$ python3 -q
>>> import numpy as np
>>> np.set_printoptions(suppress=True, linewidth=120)
>>> tidy = lambda a: np.round(a, 3) + 0
>>> M = np.loadtxt("a.csv", delimiter=",")
>>> M
array([[-3.,  1.,  0.,  0.,  0.],
       [ 0., -3.,  1.,  0.,  0.],
       [ 0.,  0., -3.,  1.,  0.],
       [ 0.,  0.,  0., -3.,  1.],
       [ 0.,  0.,  0.,  0., -3.]])
>>> # triangular: eigenvalues sit on the diagonal
>>> ang = np.radians(30)
>>> R = np.eye(5)
>>> R[0, 0] = R[4, 4] = np.cos(ang)
>>> R[0, 4], R[4, 0] = -np.sin(ang), np.sin(ang)
>>> tidy(R)
array([[ 0.866,  0.   ,  0.   ,  0.   , -0.5  ],
       [ 0.   ,  1.   ,  0.   ,  0.   ,  0.   ],
       [ 0.   ,  0.   ,  1.   ,  0.   ,  0.   ],
       [ 0.   ,  0.   ,  0.   ,  1.   ,  0.   ],
       [ 0.5  ,  0.   ,  0.   ,  0.   ,  0.866]])
>>> B = M @ R.T
>>> tidy(B)
array([[-2.598,  1.   ,  0.   ,  0.   , -1.5  ],
       [ 0.   , -3.   ,  1.   ,  0.   ,  0.   ],
       [ 0.   ,  0.   , -3.   ,  1.   ,  0.   ],
       [-0.5  ,  0.   ,  0.   , -3.   ,  0.866],
       [ 1.5  ,  0.   ,  0.   ,  0.   , -2.598]])
>>> tidy(np.abs(B - M).max(axis=0))
array([1.5, 0. , 0. , 0. , 1.5])
>>> np.allclose(np.linalg.norm(M, axis=1), np.linalg.norm(B, axis=1))
True
>>> np.allclose(M @ M.T, B @ B.T)
True
>>> vec = np.array([3, -3, 5, -4, 2])
>>> target = M @ vec
>>> target
array([-12.,  14., -19.,  14.,  -6.])
>>> print(tidy(np.linalg.solve(M, M[:, 4])))
[0. 0. 0. 0. 1.]
>>> tidy(np.linalg.solve(M, -3 * target))
array([ -9.,   9., -15.,  12.,  -6.])
>>> tidy(np.linalg.solve(M, target))
array([ 3., -3.,  5., -4.,  2.])
>>> print(tidy(np.linalg.solve(M, target + M[:, 3])))
[ 3. -3.  5. -3.  2.]
>>> B = np.array([[2, 1], [0, 2]])
>>> m1 = np.tril(B)
>>> m1
array([[2, 0],
       [0, 2]])
>>> # 2 groups of indices that never mix
>>> vec = np.ones(2)
>>> for _ in range(7):
...     vec = m1 @ vec
...     vec /= np.linalg.norm(vec)
...     print(round(vec @ m1 @ vec, 3))
... 
2.0
2.0
2.0
2.0
2.0
2.0
2.0
>>> tidy(np.linalg.eigvalsh(m1)[-1])
np.float64(2.0)
>>> tidy(vec)
array([0.707, 0.707])
>>> np.prod(np.diag(m1)), tidy(np.linalg.det(m1))
(np.int64(4), np.float64(4.0))
>>> [int(np.linalg.matrix_rank(np.linalg.matrix_power(m1, p))) for p in range(1, 3)]
[2, 2]
>>> tidy(np.sort(np.linalg.eigvals(m1)))
array([2., 2.])
>>> np.linalg.matrix_rank(m1 - m1[0, 0] * np.eye(2))
np.int64(0)
>>> E = np.load("mat.npy")
>>> E
array([[ 1,  0,  0,  0,  0],
       [ 1,  1,  0,  0,  0],
       [ 0,  0,  1,  0,  0],
       [ 1, -3,  1,  1,  0],
       [ 1, -2,  0,  1,  1]])
>>> # triangular, det is the product of the diagonal
>>> [int(np.linalg.matrix_rank(np.linalg.matrix_power(E, p))) for p in range(1, 6)]
[5, 5, 5, 5, 5]
>>> tidy(np.sort(np.linalg.eigvals(E)))
array([1., 1., 1., 1., 1.])
>>> print(np.linalg.matrix_rank(E - E[0, 0] * np.eye(5)))
3
>>> np.prod(np.diag(E)), tidy(np.linalg.det(E))
(np.int64(1), np.float64(1.0))
>>> E @ E
array([[ 1,  0,  0,  0,  0],
       [ 2,  1,  0,  0,  0],
       [ 0,  0,  1,  0,  0],
       [-1, -6,  2,  1,  0],
       [ 1, -7,  1,  2,  1]])
>>> Uu, sig, Vt = np.linalg.svd(E, full_matrices=False)
>>> print(tidy(np.cumsum(sig ** 2) / np.sum(sig ** 2)))
[0.796 0.912 0.98  0.999 1.   ]
>>> tidy(sig / sig[0])
array([1.   , 0.382, 0.292, 0.153, 0.041])
>>> print(tidy(np.abs(Vt[0])))
[0.309 0.862 0.197 0.323 0.136]
>>> Uu.shape, sig.shape, Vt.shape
((5, 5), (5,), (5, 5))
>>> tidy(np.sqrt((sig ** 2).sum())), tidy(np.linalg.norm(E))
(np.float64(4.796), np.float64(4.796))
>>> B = M[0, 0] * M[1:] - np.outer(M[1:, 0], M[0])
>>> B
array([[ 0.,  9., -3., -0., -0.],
       [ 0., -0.,  9., -3., -0.],
       [ 0., -0., -0.,  9., -3.],
       [ 0., -0., -0., -0.,  9.]])
>>> np.linalg.matrix_rank(B), np.linalg.matrix_rank(M)
(np.int64(4), np.int64(5))
>>> np.flatnonzero(~B.round(6).any(axis=1))
array([], dtype=int64)
>>> arr = np.load("run4.npy")
>>> print(arr)
[[ 8  5  8  8  5]
 [ 8  5  8  8  5]
 [ 8  5  8  8  5]
 [ 9  6  9  9  6]
 [11  8 11 11  8]]
>>> # rows and columns are dependent
>>> vec = np.array([1, 2, 2, 0, 2])
>>> np.linalg.norm(arr @ vec) <= np.linalg.norm(arr, 2) * np.linalg.norm(vec) + 1e-9
np.True_
>>> rng = np.random.default_rng(68)
>>> data = np.array([[-2, 0, -3], [-3, 3, 2], [-3, -1, -3], [0, -3, -1], [1, 2, -1]]) * (rng.random((5, 3)) < 0.3)
>>> print(data)
[[ 0  0  0]
 [ 0  0  0]
 [-3  0  0]
 [ 0 -3  0]
 [ 0  0  0]]
>>> # rows and columns are dependent
>>> B = np.array([[1, 0, 1], [0, 1, -2], [1, 1, 0]])
>>> print(np.linalg.matrix_rank(np.vstack([data, B.T])))
3
>>> np.linalg.matrix_rank(data @ B)
np.int64(2)
>>> np.einsum("ik,kj->ij", data, B)
array([[ 0,  0,  0],
       [ 0,  0,  0],
       [-3,  0, -3],
       [ 0, -3,  6],
       [ 0,  0,  0]])
>>> np.einsum("ij,ij->i", data, data)
array([0, 0, 9, 9, 0])
>>> print(data @ B)
[[ 0  0  0]
 [ 0  0  0]
 [-3  0 -3]
 [ 0 -3  6]
 [ 0  0  0]]
>>> K = np.array([[0.5, -0.6, -0.7, -0.3, 1.7],
...     [-0.4, -0.5, 1.2, 1.3, -1.4],
...     [2.4, 2.2, -1.5, -0.8, -1.1]])
>>> K[0] = K[1] + 0.1 * rng.normal(size=5)
>>> print(tidy(K))
[[-0.406 -0.579  1.337  1.353 -1.345]
 [-0.4   -0.5    1.2    1.3   -1.4  ]
 [ 2.4    2.2   -1.5   -0.8   -1.1  ]]
>>> ang = np.radians(60)
>>> R = np.eye(5)
>>> R[3, 3] = R[0, 0] = np.cos(ang)
>>> R[3, 0], R[0, 3] = -np.sin(ang), np.sin(ang)
>>> tidy(R)
array([[ 0.5  ,  0.   ,  0.   ,  0.866,  0.   ],
       [ 0.   ,  1.   ,  0.   ,  0.   ,  0.   ],
       [ 0.   ,  0.   ,  1.   ,  0.   ,  0.   ],
       [-0.866,  0.   ,  0.   ,  0.5  ,  0.   ],
       [ 0.   ,  0.   ,  0.   ,  0.   ,  1.   ]])
>>> B = K @ R.T
>>> np.allclose(np.linalg.norm(K, axis=1), np.linalg.norm(B, axis=1))
True
>>> print(tidy(np.abs(B - K).max(axis=0)))
[1.893 0.    0.    1.678 0.   ]
>>> tidy(np.linalg.det(R)), np.trace(R)
(np.float64(1.0), np.float64(4.0))
>>> np.allclose(K @ K.T, B @ B.T)
True
>>> sig = 20 * 0.2 ** np.arange(4)
>>> q, _ = np.linalg.qr(np.array([[-0.9, 0.4, -1.0, 0.9],
...     [-0.7, -1.8, 0.7, -0.1],
...     [-0.6, -1.6, 2.0, -1.9],
...     [-2.0, -0.7, -0.2, -1.6]]))
>>> W0 = rng.normal(size=(15, 4)) * sig @ q
>>> tidy(W0)
array([[ -0.71 ,  -3.367,   2.247,   1.132],
       [  3.432,  -6.168,   1.864,   8.228],
       [ -1.141,   2.087,  -0.245,  -2.691],
       [ 12.779, -13.053,  -6.265,  26.773],
       [  0.611,  -1.523,   1.305,   2.537],
       [ -0.499,  -3.454,   2.447,   1.27 ],
       [  2.247,  -4.665,  -0.471,   5.931],
       [  1.949,  -3.028,  -1.217,   3.867],
       [ -1.229,   5.6  ,  -0.999,  -5.058],
       [  1.112,  -8.04 ,   3.704,   6.411],
       [  9.045,  -6.769,  -6.796,  17.281],
       [ -2.66 ,   3.528,  -0.361,  -6.109],
       [  2.805,  -0.716,  -2.94 ,   4.517],
       [ -4.157,   0.757,   5.103,  -6.257],
       [  4.311,   2.888,  -6.16 ,   4.865]])
>>> vec = np.array([8, 3, 1, 2])
>>> target = W0 @ vec
>>> tidy(np.linalg.pinv(W0) @ W0)
array([[1., 0., 0., 0.],
       [0., 1., 0., 0.],
       [0., 0., 1., 0.],
       [0., 0., 0., 1.]])
>>> target = target + 0.02 * rng.normal(size=15)
>>> print(tidy(target))
[-11.266  27.281  -8.507 110.351   6.716  -9.382  15.379  13.033  -4.157   1.307  79.782 -23.296  26.376 -38.431
  46.689]
>>> beta, *_ = np.linalg.lstsq(W0, target)
>>> print(tidy(beta))
[8.012 2.995 1.002 1.992]
>>> q, vecs = np.linalg.qr(W0[:, :2])[0], np.linalg.qr(W0[:, 2:])[0]
>>> sig = np.linalg.svd(q.T @ vecs, compute_uv=False)
>>> print((sig > 0.9).sum())
2
>>> tidy(np.degrees(np.arccos(sig.clip(0, 1))))
array([ 1.919, 18.279])
>>> tidy(sig)
array([0.999, 0.95 ])
>>> labels = W0[:, 1] > np.median(W0[:, 1])
>>> f = W0[labels].mean(axis=0) - W0[~labels].mean(axis=0)
>>> tidy(f)
array([ -3.878,   7.871,  -0.053, -10.033])
>>> np.argsort(-np.abs(f).round(6), kind="stable")
array([3, 1, 0, 2])
>>> labels.astype(int)
array([0, 0, 1, 0, 1, 0, 0, 0, 1, 0, 0, 1, 1, 1, 1])
>>> Xs = (W0 - W0.mean(axis=0)) / W0.std(axis=0)
>>> print(np.argwhere(np.abs(Xs) > 2))
[[3 0]
 [3 1]
 [3 3]]
>>> print(tidy(Xs.std(axis=0)))
[1. 1. 1. 1.]
>>> beta = np.linalg.lstsq(np.delete(Xs, 0, axis=1), Xs[:, 0])[0]
>>> tidy(beta)
array([ 0.3  , -0.097,  1.167])
>>> tidy(1 - np.var(Xs[:, 0] - np.delete(Xs, 0, axis=1) @ beta))
np.float64(0.998)
>>> print(np.abs(beta).argmax())
2
>>> B = np.c_[W0[:, :2] @ np.array([[1, 2], [-1, -1]]), np.array([1, 0, 1, 2, 2, 0, 0, 0, 0, 2, 0, 2, 2, 2, 1])]
>>> tidy(B)
array([[ 2.657,  1.946,  1.   ],
       [ 9.6  , 13.033,  0.   ],
       [-3.228, -4.369,  1.   ],
       [25.832, 38.61 ,  2.   ],
       [ 2.134,  2.745,  2.   ],
       [ 2.954,  2.455,  0.   ],
       [ 6.912,  9.159,  0.   ],
       [ 4.978,  6.927,  0.   ],
       [-6.828, -8.057,  0.   ],
       [ 9.152, 10.264,  2.   ],
       [15.814, 24.858,  0.   ],
       [-6.188, -8.848,  2.   ],
       [ 3.521,  6.326,  2.   ],
       [-4.914, -9.07 ,  2.   ],
       [ 1.423,  5.734,  1.   ]])
>>> np.linalg.matrix_rank(B)
np.int64(3)
>>> tidy(np.linalg.norm(B - W0 @ np.linalg.lstsq(W0, B)[0], axis=0))
array([0.   , 0.   , 4.227])
>>> tidy(np.linalg.norm(np.linalg.qr(W0)[0].T @ B, axis=0) ** 2 / ((B ** 2).sum(axis=0) + 1e-12))
array([1.   , 1.   , 0.338])
>>> A = np.load("sample7.npy")
>>> A
array([[ 0, -1, -3,  3,  0],
       [ 0,  2, -3,  1,  1],
       [ 0,  0, -2,  0,  1],
       [ 0,  0,  0,  3,  2],
       [ 0,  0,  0,  0,  1]])
>>> # triangular, det is the product of the diagonal
>>> Uu, sig, Vt = np.linalg.svd(A)
>>> vecs = Vt[:(sig > 1e-8).sum()]
>>> vec = A[3] + -2 * A[2] + rng.integers(2) * np.eye(5)[1]
>>> print(vec)
[0. 1. 4. 3. 0.]
>>> np.allclose(vecs.T @ vecs @ vec, vec)
True
>>> print(np.linalg.matrix_rank(np.vstack([A, vec])))
4
>>> tidy(vecs.T @ vecs)
array([[0., 0., 0., 0., 0.],
       [0., 1., 0., 0., 0.],
       [0., 0., 1., 0., 0.],
       [0., 0., 0., 1., 0.],
       [0., 0., 0., 0., 1.]])
>>> print(tidy(np.diag(vecs.T @ vecs)))
[0. 1. 1. 1. 1.]
>>> vec = np.array([-2, 1, 1, 0, -2])
>>> (E @ vec).argmax()
np.int64(2)
>>> np.linalg.norm(E @ vec) <= np.linalg.norm(E, 2) * np.linalg.norm(vec) + 1e-9
np.True_
>>> E @ (2 * vec)
array([ -4,  -2,   2,  -8, -12])
>>> E @ vec
array([-2, -1,  1, -4, -6])
